$ python3 -q
>>> import numpy as np
>>> import numpy.linalg as la
>>> np.set_printoptions(suppress=True, linewidth=120)
>>> rnd = lambda a: np.round(a, 2) + 0
>>> data = np.array([[1.0, 3.0, 0.0, 2.0, 1.0],
...     [2.0, 3.0, 3.0, 1.0, 2.0],
...     [3.0, 0.0, 2.0, 3.0, 1.0],
...     [2.0, 2.0, 0.0, 3.0, 0.0],
...     [0.0, 0.0, 0.0, 0.0, -2.0]])
>>> r0 = np.array([2, -5])
>>> np.convolve(data[2], r0)
array([  6., -15.,   4.,  -4., -13.,  -5.])
>>> np.polyval(r0, data[2])
array([ 1., -5., -1.,  1., -3.])
>>> np.array([np.convolve(row, r0, "same") for row in data])
array([[  2.,   1., -15.,   4.,  -8.],
       [  4.,  -4.,  -9., -13.,  -1.],
       [  6., -15.,   4.,  -4., -13.],
       [  4.,  -6., -10.,   6., -15.],
       [  0.,   0.,   0.,   0.,  -4.]])
>>> U, s, Vh = la.svd(data)
>>> np.argmax(s[:-1] / (s[1:] + 1e-6)) + 1
np.int64(4)
>>> other = U[:, :4] @ np.diag(s[:4]) @ Vh[:4]
>>> rnd(la.norm(data - other) / la.norm(data))
np.float64(0.01)
>>> rnd(other)
array([[ 1.06,  3.  , -0.03,  1.96,  1.  ],
       [ 1.98,  3.  ,  3.01,  1.01,  2.  ],
       [ 3.03,  0.  ,  1.98,  2.98,  1.  ],
       [ 1.94,  2.  ,  0.03,  3.04,  0.  ],
       [ 0.03,  0.  , -0.01, -0.02, -2.  ]])
>>> rnd(la.norm(data - other, 2)), rnd(s[4])
(np.float64(0.13), np.float64(0.13))
>>> th = np.radians(60)
>>> R = np.eye(5)
>>> R[1, 1] = R[4, 4] = np.cos(th)
>>> R[1, 4], R[4, 1] = -np.sin(th), np.sin(th)
>>> rnd(R)
array([[ 1.  ,  0.  ,  0.  ,  0.  ,  0.  ],
       [ 0.  ,  0.5 ,  0.  ,  0.  , -0.87],
       [ 0.  ,  0.  ,  1.  ,  0.  ,  0.  ],
       [ 0.  ,  0.  ,  0.  ,  1.  ,  0.  ],
       [ 0.  ,  0.87,  0.  ,  0.  ,  0.5 ]])
>>> other = data @ R.T
>>> rnd(la.svd(data, compute_uv=False)), rnd(la.svd(other, compute_uv=False))
(array([7.98, 3.2 , 3.01, 1.76, 0.13]), array([7.98, 3.2 , 3.01, 1.76, 0.13]))
>>> arr = np.maximum(np.array([[-2, 2],
...     [-2, 1],
...     [-2, 2],
...     [0, -1],
...     [-1, -1],
...     [-2, -1],
...     [2, 2],
...     [2, 0],
...     [0, 0],
...     [-2, 2],
...     [-2, 0],
...     [0, 1],
...     [-1, 1],
...     [2, 0],
...     [0, -1],
...     [0, 1],
...     [0, 1],
...     [-2, -1],
...     [1, 2],
...     [2, -1]]) @ np.array([[-2, 1, -1, 2, -1, -1], [-1, 1, -1, -2, 0, 2]]) + np.array([-2, -1, 2, 0, 0, 2]), 0)
>>> arr
array([[0, 0, 2, 0, 2, 8],
       [1, 0, 3, 0, 2, 6],
       [0, 0, 2, 0, 2, 8],
       [0, 0, 3, 2, 0, 0],
       [1, 0, 4, 0, 1, 1],
       [3, 0, 5, 0, 2, 2],
       [0, 3, 0, 0, 0, 4],
       [0, 1, 0, 4, 0, 0],
       [0, 0, 2, 0, 0, 2],
       [0, 0, 2, 0, 2, 8],
       [2, 0, 4, 0, 2, 4],
       [0, 0, 1, 0, 0, 4],
       [0, 0, 2, 0, 1, 5],
       [0, 1, 0, 4, 0, 0],
       [0, 0, 3, 2, 0, 0],
       [0, 0, 1, 0, 0, 4],
       [0, 0, 1, 0, 0, 4],
       [3, 0, 5, 0, 2, 2],
       [0, 2, 0, 0, 0, 5],
       [0, 0, 1, 6, 0, 0]])
>>> # rows 0 and 2 are equal
>>> d = la.norm(arr[:, None] - arr[None], axis=-1)
>>> d.mean(axis=1).argmax()
np.int64(19)
>>> rnd(d[:5, :5])
array([[0.  , 2.45, 0.  , 8.54, 7.42],
       [2.45, 0.  , 2.45, 6.71, 5.2 ],
       [0.  , 2.45, 0.  , 8.54, 7.42],
       [8.54, 6.71, 8.54, 0.  , 2.83],
       [7.42, 5.2 , 7.42, 2.83, 0.  ]])
>>> rnd(la.norm(arr - arr.mean(axis=0), axis=1))
array([4.92, 3.25, 4.92, 3.79, 3.25, 4.38, 3.65, 5.13, 1.91, 4.92, 2.97, 1.83, 1.99, 5.13, 3.79, 1.83, 1.83, 4.38,
       3.37, 6.27])
>>> np.flatnonzero(d[1] < d.mean() / 2)
array([ 0,  1,  2,  9, 10, 12])
>>> d[1].round(6).argsort(kind="stable")[:4]
array([ 1, 12,  0,  2])
>>> la.matrix_rank(d ** 2)
np.int64(8)
>>> z = arr[:, 1] > np.median(arr[:, 1])
>>> r0 = arr[z].mean(axis=0) - arr[~z].mean(axis=0)
>>> ((arr - arr.mean(axis=0)) @ r0 > 0).astype(int)
array([0, 0, 0, 1, 0, 0, 1, 1, 1, 0, 0, 1, 0, 1, 1, 1, 1, 0, 1, 1])
>>> z.astype(int)
array([0, 0, 0, 0, 0, 0, 1, 1, 0, 0, 0, 0, 0, 1, 0, 0, 0, 0, 1, 0])
>>> (((arr - arr.mean(axis=0)) @ r0 > 0) == z).mean()
np.float64(0.65)
>>> J = np.array([[1, 0, 1, -3, 0, -2, 0, -1, -2],
...     [3, 1, -1, -1, -3, -1, -1, -1, -1],
...     [2, 3, -1, 1, -3, -2, -2, -2, 2],
...     [2, -2, -2, 1, 3, 3, 2, -2, -2],
...     [1, 1, 3, -2, -1, -1, 2, -3, -3],
...     [-2, -3, 2, 2, 1, 1, 2, 1, -2],
...     [-2, 3, 1, 3, -1, 2, 1, 0, -3],
...     [2, 1, -1, 1, 2, 3, -1, 3, -3],
...     [-1, 0, -2, 2, 0, 2, -1, 1, 3]])
>>> J
array([[ 1,  0,  1, -3,  0, -2,  0, -1, -2],
       [ 3,  1, -1, -1, -3, -1, -1, -1, -1],
       [ 2,  3, -1,  1, -3, -2, -2, -2,  2],
       [ 2, -2, -2,  1,  3,  3,  2, -2, -2],
       [ 1,  1,  3, -2, -1, -1,  2, -3, -3],
       [-2, -3,  2,  2,  1,  1,  2,  1, -2],
       [-2,  3,  1,  3, -1,  2,  1,  0, -3],
       [ 2,  1, -1,  1,  2,  3, -1,  3, -3],
       [-1,  0, -2,  2,  0,  2, -1,  1,  3]])
>>> vec = np.array([-1, -1, 0, -2, 0, -2, 2, -1, -1])
>>> a = np.maximum(J @ vec, 0)
>>> J * (a > 1e-9)[:, None]
array([[ 1,  0,  1, -3,  0, -2,  0, -1, -2],
       [ 0,  0,  0,  0,  0,  0,  0,  0,  0],
       [ 0,  0,  0,  0,  0,  0,  0,  0,  0],
       [ 0,  0,  0,  0,  0,  0,  0,  0,  0],
       [ 1,  1,  3, -2, -1, -1,  2, -3, -3],
       [-2, -3,  2,  2,  1,  1,  2,  1, -2],
       [ 0,  0,  0,  0,  0,  0,  0,  0,  0],
       [ 0,  0,  0,  0,  0,  0,  0,  0,  0],
       [ 0,  0,  0,  0,  0,  0,  0,  0,  0]])
>>> np.maximum(J @ vec, 0) - np.maximum(-J @ vec, 0)
array([ 12,   0,  -7,   0,  14,   4,  -6, -13, -13])
>>> np.flatnonzero(a > 1e-9)
array([0, 4, 5])
>>> np.maximum(J @ (3 * vec), 0)
array([36,  0,  0,  0, 42, 12,  0,  0,  0])
>>> vec = np.array([1, 0, 3, -1, -2, -3, 3, 0, -1])
>>> target = J @ vec
>>> target
array([ 15,   8,   2, -12,  26,   5,   0, -15, -21])
>>> rnd(la.solve(J, J[:, 8]))
array([0., 0., 0., 0., 0., 0., 0., 0., 1.])
>>> other = np.array([[1, 2, -2], [0, 1, 0], [0, 1, 0]])
>>> X = np.triu(other)
>>> X
array([[ 1,  2, -2],
       [ 0,  1,  0],
       [ 0,  0,  0]])
>>> la.lstsq(X[:-1].T, X[-1])[2]
np.int32(2)
>>> rnd(X @ la.pinv(X) @ X)
array([[ 1.,  2., -2.],
       [ 0.,  1.,  0.],
       [ 0.,  0.,  0.]])
>>> rnd(np.trace(la.pinv(X) @ X))
np.float64(2.0)
>>> np.unique(X.round(6), axis=0).shape
(3, 3)
>>> rnd(la.norm(X, 2))
np.float64(3.08)
>>> rnd(la.norm(X[0] - X[1]))
np.float64(2.45)
>>> la.norm(X, axis=1).argmax()
np.int64(0)
>>> U, s, Vh = la.svd(X)
>>> rnd(s)
array([3.08, 0.73, 0.  ])
>>> np.argmax(s[:-1] / (s[1:] + 1e-6)) + 1
np.int64(2)
>>> other = U[:, :2] @ np.diag(s[:2]) @ Vh[:2]
>>> la.matrix_rank(X, rtol=0.05)
np.int64(2)
>>> rnd(other)
array([[ 1.,  2., -2.],
       [ 0.,  1.,  0.],
       [ 0.,  0.,  0.]])
>>> rnd(np.abs(X - other).max())
np.float64(0.0)
>>> r0 = np.array([1, 2, -1])
>>> np.array([np.convolve(row, r0, "same") for row in X])
array([[ 4,  1, -6],
       [ 1,  2, -1],
       [ 0,  0,  0]])
>>> r0 = np.array([-1, 2, 0, -3])
>>> M = r0[np.abs(np.subtract.outer(np.arange(4), np.arange(4)))]
>>> M
array([[-1,  2,  0, -3],
       [ 2, -1,  2,  0],
       [ 0,  2, -1,  2],
       [-3,  0,  2, -1]])
>>> P = np.triu(np.array([[4, 3, 7, 1, 1],
...     [9, 9, 7, 5, 3],
...     [2, 9, 2, 3, 1],
...     [9, 5, 4, 8, 7],
...     [3, 7, 6, 6, 0]]), 1) + np.eye(5)
>>> other = P @ data @ la.inv(P)
>>> la.matrix_rank(other)
np.int64(5)
>>> rnd(np.poly(other))
array([  1.,  -7.,  -1.,  -8., -93., -18.])
>>> other
array([[  30.,  -76.,  345., -656., 4457.],
       [  33.,  -86.,  388., -730., 4950.],
       [   9.,  -21.,   86., -150., 1017.],
       [   2.,   -4.,   14.,  -21.,  129.],
       [   0.,    0.,    0.,    0.,   -2.]])
>>> feats = np.load("w.npy")
>>> feats
array([[  9,   0,  -9,   3, -12,  15, -12,  12,  -6],
       [ 27,   0, -27,   9, -36,  45, -36,  36, -18],
       [ 21,   0, -21,   7, -28,  35, -28,  28, -14],
       [ 27,   0, -27,   9, -36,  45, -36,  36, -18]])
>>> np.abs(np.diag(la.qr(feats)[1])) > 1e-9
array([ True, False, False, False])
>>> rnd(np.trace(la.pinv(feats) @ feats))
np.float64(1.0)
>>> rnd(feats @ la.pinv(feats) @ feats)
array([[  9.,   0.,  -9.,   3., -12.,  15., -12.,  12.,  -6.],
       [ 27.,   0., -27.,   9., -36.,  45., -36.,  36., -18.],
       [ 21.,   0., -21.,   7., -28.,  35., -28.,  28., -14.],
       [ 27.,   0., -27.,   9., -36.,  45., -36.,  36., -18.]])
>>> other = np.array([[-1, -4, 5], [-3, -1, 2], [-1, 4, -3]])
>>> other[-1] = other[0]
>>> K = other + 0.1 * np.eye(3)
>>> K
array([[-0.9, -4. ,  5. ],
       [-3. , -0.9,  2. ],
       [-1. , -4. ,  5.1]])
>>> P = np.triu(np.array([[-3, 0, -1], [-1, 1, -1], [-3, -3, 2]]), 1) + np.eye(3)
>>> other = P @ K @ la.inv(P)
>>> rnd(np.poly(other))
array([ 1.  , -3.3 , -7.37,  0.77])
>>> la.cond(K) > 100
np.True_
>>> np.argsort(-la.norm(K, axis=0).round(6), kind="stable")[:3]
array([2, 1, 0])
>>> rnd(la.norm(K, 2) / la.norm(K))
np.float64(0.96)
>>> [round(float(x), 2) for x in la.svd(K, compute_uv=False)[:3]]
[9.58, 2.61, 0.03]
>>> round(np.log10(la.cond(K)))
2
>>> th = np.radians(30)
>>> R = np.eye(9)
>>> R[0, 0] = R[8, 8] = np.cos(th)
>>> R[0, 8], R[8, 0] = -np.sin(th), np.sin(th)
>>> rnd(R)
array([[ 0.87,  0.  ,  0.  ,  0.  ,  0.  ,  0.  ,  0.  ,  0.  , -0.5 ],
       [ 0.  ,  1.  ,  0.  ,  0.  ,  0.  ,  0.  ,  0.  ,  0.  ,  0.  ],
       [ 0.  ,  0.  ,  1.  ,  0.  ,  0.  ,  0.  ,  0.  ,  0.  ,  0.  ],
       [ 0.  ,  0.  ,  0.  ,  1.  ,  0.  ,  0.  ,  0.  ,  0.  ,  0.  ],
       [ 0.  ,  0.  ,  0.  ,  0.  ,  1.  ,  0.  ,  0.  ,  0.  ,  0.  ],
       [ 0.  ,  0.  ,  0.  ,  0.  ,  0.  ,  1.  ,  0.  ,  0.  ,  0.  ],
       [ 0.  ,  0.  ,  0.  ,  0.  ,  0.  ,  0.  ,  1.  ,  0.  ,  0.  ],
       [ 0.  ,  0.  ,  0.  ,  0.  ,  0.  ,  0.  ,  0.  ,  1.  ,  0.  ],
       [ 0.5 ,  0.  ,  0.  ,  0.  ,  0.  ,  0.  ,  0.  ,  0.  ,  0.87]])
>>> other = feats @ R.T
>>> rnd(la.svd(feats, compute_uv=False)), rnd(la.svd(other, compute_uv=False))
(array([145.33,   0.  ,   0.  ,   0.  ]), array([145.33,   0.  ,   0.  ,   0.  ]))
>>> rnd(la.det(R)), rnd(np.trace(R))
(np.float64(1.0), np.float64(8.73))
>>> rnd(np.abs(other - feats).max(axis=0))
array([ 5.38,  0.  ,  0.  ,  0.  ,  0.  ,  0.  ,  0.  ,  0.  , 15.91])
>>> W0 = np.array([[-0.9, 0.2, -1.7, 0.6, -0.4, -1.8, 0.6, 1.2],
...     [2.4, -0.2, 1.1, -1.3, 0.7, -0.6, 2.9, -0.7],
...     [-0.8, -3.1, 1.2, 0.1, -1.3, -0.4, -1.0, 0.2],
...     [-0.5, -0.6, -0.8, -0.1, 0.5, -0.2, -0.9, -0.3]])
>>> rng = np.random.default_rng(43076)
>>> W0[0] = W0[1] + 0.3 * rng.normal(size=8)
>>> rnd(W0)
array([[ 2.89, -0.07,  1.48, -1.29,  0.52, -0.26,  2.81, -0.82],
       [ 2.4 , -0.2 ,  1.1 , -1.3 ,  0.7 , -0.6 ,  2.9 , -0.7 ],
       [-0.8 , -3.1 ,  1.2 ,  0.1 , -1.3 , -0.4 , -1.  ,  0.2 ],
       [-0.5 , -0.6 , -0.8 , -0.1 ,  0.5 , -0.2 , -0.9 , -0.3 ]])
>>> U, s, Vh = la.svd(K)
>>> rnd(s)
array([9.58, 2.61, 0.03])
>>> np.argmax(s[:-1] / (s[1:] + 1e-6)) + 1
np.int64(2)
>>> other = U[:, :2] @ np.diag(s[:2]) @ Vh[:2]
>>> la.matrix_rank(other)
np.int64(2)
>>> rnd(la.norm(K - other, 2)), rnd(s[2])
(np.float64(0.03), np.float64(0.03))
